% python3 -q
>>> import numpy as np
>>> import numpy.linalg as la
>>> np.set_printoptions(suppress=True, linewidth=160)
>>> rng = np.random.default_rng(511)
>>> data = np.triu(rng.random((10, 10)) < 0.2, 1).astype(int)
>>> data = data + data.T
>>> data
array([[0, 0, 0, 0, 0, 0, 1, 1, 0, 0],
       [0, 0, 0, 1, 0, 0, 0, 0, 0, 1],
       [0, 0, 0, 0, 1, 0, 0, 1, 0, 0],
       [0, 1, 0, 0, 0, 1, 1, 0, 1, 0],
       [0, 0, 1, 0, 0, 1, 0, 1, 0, 0],
       [0, 0, 0, 1, 1, 0, 1, 1, 0, 0],
       [1, 0, 0, 1, 0, 1, 0, 0, 0, 1],
       [1, 0, 1, 0, 1, 1, 0, 0, 0, 0],
       [0, 0, 0, 1, 0, 0, 0, 0, 0, 0],
       [0, 1, 0, 0, 0, 0, 1, 0, 0, 0]])
>>> # symmetric, so the eigenvalues are real
>>> np.unravel_index(np.abs(data).argmax(), data.shape)
(np.int64(0), np.int64(6))
>>> np.diff(data, axis=0)
array([[ 0,  0,  0,  1,  0,  0, -1, -1,  0,  1],
       [ 0,  0,  0, -1,  1,  0,  0,  1,  0, -1],
       [ 0,  1,  0,  0, -1,  1,  1, -1,  1,  0],
       [ 0, -1,  1,  0,  0,  0, -1,  1, -1,  0],
       [ 0,  0, -1,  1,  1, -1,  1,  0,  0,  0],
       [ 1,  0,  0,  0, -1,  1, -1, -1,  0,  1],
       [ 0,  0,  1, -1,  1,  0,  0,  0,  0, -1],
       [-1,  0, -1,  1, -1, -1,  0,  0,  0,  0],
       [ 0,  1,  0, -1,  0,  0,  1,  0,  0,  0]])
>>> np.abs(data).max()
np.int64(1)
>>> data.mean(axis=0)
array([0.2, 0.2, 0.2, 0.4, 0.3, 0.4, 0.4, 0.4, 0.1, 0.2])
>>> data.sum(axis=0)
array([2, 2, 2, 4, 3, 4, 4, 4, 1, 2])
>>> vals, vecs = la.eigh(data)
>>> vals.round(2)
array([-2.34, -2.09, -1.27, -0.8 , -0.42,  0.13,  0.66,  0.86,  2.08,  3.2 ])
>>> np.round(vecs.T @ vecs, 2) + 0
array([[1., 0., 0., 0., 0., 0., 0., 0., 0., 0.],
       [0., 1., 0., 0., 0., 0., 0., 0., 0., 0.],
       [0., 0., 1., 0., 0., 0., 0., 0., 0., 0.],
       [0., 0., 0., 1., 0., 0., 0., 0., 0., 0.],
       [0., 0., 0., 0., 1., 0., 0., 0., 0., 0.],
       [0., 0., 0., 0., 0., 1., 0., 0., 0., 0.],
       [0., 0., 0., 0., 0., 0., 1., 0., 0., 0.],
       [0., 0., 0., 0., 0., 0., 0., 1., 0., 0.],
       [0., 0., 0., 0., 0., 0., 0., 0., 1., 0.],
       [0., 0., 0., 0., 0., 0., 0., 0., 0., 1.]])
>>> np.round(np.abs(vecs[:, -1]), 2)
array([0.25, 0.17, 0.24, 0.36, 0.35, 0.48, 0.4 , 0.41, 0.11, 0.18])
>>> (vals > 1e-8).sum(), (vals < -1e-8).sum()
(np.int64(5), np.int64(5))
>>> np.allclose(data @ data.T, data.T @ data)
True
>>> np.trace(data)
np.int64(0)
>>> la.matrix_power(data, 4)
array([[12,  2,  9, 11,  9, 17,  4,  6,  2,  8],
       [ 2, 10,  2,  3,  3,  9, 14,  5,  6,  1],
       [ 9,  2, 11,  5, 10, 16,  5, 10,  2,  3],
       [11,  3,  5, 25, 12, 15, 12, 13,  2, 14],
       [ 9,  3, 10, 12, 18, 15, 13, 19,  2,  4],
       [17,  9, 16, 15, 15, 31, 15, 15,  7, 10],
       [ 4, 14,  5, 12, 13, 15, 28, 20,  8,  3],
       [ 6,  5, 10, 13, 19, 15, 20, 27,  3,  3],
       [ 2,  6,  2,  2,  2,  7,  8,  3,  4,  1],
       [ 8,  1,  3, 14,  4, 10,  3,  3,  1, 10]])
>>> B = data / np.sqrt((data ** 2).mean(axis=1, keepdims=True))
>>> data - data.mean(axis=1, keepdims=True)
array([[-0.2, -0.2, -0.2, -0.2, -0.2, -0.2,  0.8,  0.8, -0.2, -0.2],
       [-0.2, -0.2, -0.2,  0.8, -0.2, -0.2, -0.2, -0.2, -0.2,  0.8],
       [-0.2, -0.2, -0.2, -0.2,  0.8, -0.2, -0.2,  0.8, -0.2, -0.2],
       [-0.4,  0.6, -0.4, -0.4, -0.4,  0.6,  0.6, -0.4,  0.6, -0.4],
       [-0.3, -0.3,  0.7, -0.3, -0.3,  0.7, -0.3,  0.7, -0.3, -0.3],
       [-0.4, -0.4, -0.4,  0.6,  0.6, -0.4,  0.6,  0.6, -0.4, -0.4],
       [ 0.6, -0.4, -0.4,  0.6, -0.4,  0.6, -0.4, -0.4, -0.4,  0.6],
       [ 0.6, -0.4,  0.6, -0.4,  0.6,  0.6, -0.4, -0.4, -0.4, -0.4],
       [-0.1, -0.1, -0.1,  0.9, -0.1, -0.1, -0.1, -0.1, -0.1, -0.1],
       [-0.2,  0.8, -0.2, -0.2, -0.2, -0.2,  0.8, -0.2, -0.2, -0.2]])
>>> F = np.load("a.npy")
>>> F
array([[  1. ,   0.5,   0.4,   1.2,  -0.4,   1.4,   1.1,  -1. ,  -0.3],
       [ -1.2,   0.7,   1.6,  -0.8,  -0.4,   0.2,   1.4,  -0.5,   0.4],
       [  1.2,   0.4,  -1.2,   1.1,  -0.2,  -0.5,  -1. ,  -0.8,   0.5],
       [  1.4,  -0.7,  -0.4,   3.1,   1. ,  -0.4,   0.8,   0.3,   0.9],
       [ -0.4,  -0.3,  -0.5,   0.9,   1. ,   1.1,   1.2,   0.6,  -0.2],
       [ -0.6,   0.3,  -0.9,  -1.6,   0.5,  -0.8,  -0.6,  -0.8,  -0.1],
       [  0.9,  -0.9,  -0.3,  -0.3,  -0.1,   0.3,   1.3,  -0.6,   0. ],
       [ -1.2,  -0.8,  -0.5,   0. ,  -0.5,   0.1,   0.5,   0.1,   0.5],
       [ -0.5,  -0.2,  -0.6,  -0.6,   0.9,   0.1,   0.2,   0.2,  -0.9],
       [  1.9,   0.4,   1.8,   0.8,   0.2,  -0.7,   1. ,   0.6,  -0.7],
       [  1. ,   1.2,  -1.8,  -0.8,  -0.8,  -0.5,   1.1,   0.1,   0.8],
       [  0.6,  -0.2,   0.1,  -1.1,  -1.1,  -1.2,  -1. ,  -1.5,  -0.7],
       [-24. ,  -4. ,  -4. ,  16. ,  12. ,  -2. , -44. , -30. ,  -4. ],
       [  0. ,   0.1,   0.1,  -0.4,   0.5,  -0.5,   1. ,   0.5,   0.9],
       [ -1.5,   2. ,   0.1,  -0.5,   0.6,   1.2,  -0.3,  -1.2,   0.4],
       [ -0.4,   0.9,   0.3,  -1.6,  -1.3,   2. ,   1. ,   1.4,   0.8],
       [ -2.4,  -0.4,   0.9,  -0.6,  -0.6,   1.1,   0.9,   0.6,  -2. ],
       [  1.6,   0.2,  -0.3,   0.3,   0.3,   1.9,  -1.1,   0.6,   0. ],
       [ -1. ,   0.9,  -1.2,  -0.4,   1.3,   0.7,  -0.4,  -1.2,  -0.4],
       [  2.2,   1.1,   1.5,  -1.5,   1.3,  -0.5,  -0.2,  -0.4,   0.2],
       [ -0.9,   0.2,   1.8,   0.4,   2. ,   0.3,  -0.9,  -0.8,   0.1],
       [ -1.6,  -0.6,  -0.5,   1.2,   0.1,   0.7,   0.8,   0.6,   0.6]])
>>> B = np.c_[F[:, :3] @ np.array([[0, -3, 2], [-3, 3, 1], [3, 3, 0]]), np.array([-7, -1, 2, 9, -5, -7, 0, 3, 9, -8, 7, -5, -5, -1, -6, 2, 1, -1, -1, 7, 9, -6])]
>>> B.round(2) + 0
array([[ -0.3,  -0.3,   2.5,  -7. ],
       [  2.7,  10.5,  -1.7,  -1. ],
       [ -4.8,  -6. ,   2.8,   2. ],
       [  0.9,  -7.5,   2.1,   9. ],
       [ -0.6,  -1.2,  -1.1,  -5. ],
       [ -3.6,   0. ,  -0.9,  -7. ],
       [  1.8,  -6.3,   0.9,   0. ],
       [  0.9,  -0.3,  -3.2,   3. ],
       [ -1.2,  -0.9,  -1.2,   9. ],
       [  4.2,   0.9,   4.2,  -8. ],
       [ -9. ,  -4.8,   3.2,   7. ],
       [  0.9,  -2.1,   1. ,  -5. ],
       [  0. ,  48. , -52. ,  -5. ],
       [  0. ,   0.6,   0.1,  -1. ],
       [ -5.7,  10.8,  -1. ,  -6. ],
       [ -1.8,   4.8,   0.1,   2. ],
       [  3.9,   8.7,  -5.2,   1. ],
       [ -1.5,  -5.1,   3.4,  -1. ],
       [ -6.3,   2.1,  -1.1,  -1. ],
       [  1.2,   1.2,   5.5,   7. ],
       [  4.8,   8.7,  -1.6,   9. ],
       [  0.3,   1.5,  -3.8,  -6. ]])
>>> np.round(la.norm(la.qr(F)[0].T @ B, axis=0) ** 2 / ((B ** 2).sum(axis=0) + 1e-12), 2)
array([1.  , 1.  , 1.  , 0.23])
>>> la.matrix_rank(B)
np.int64(4)
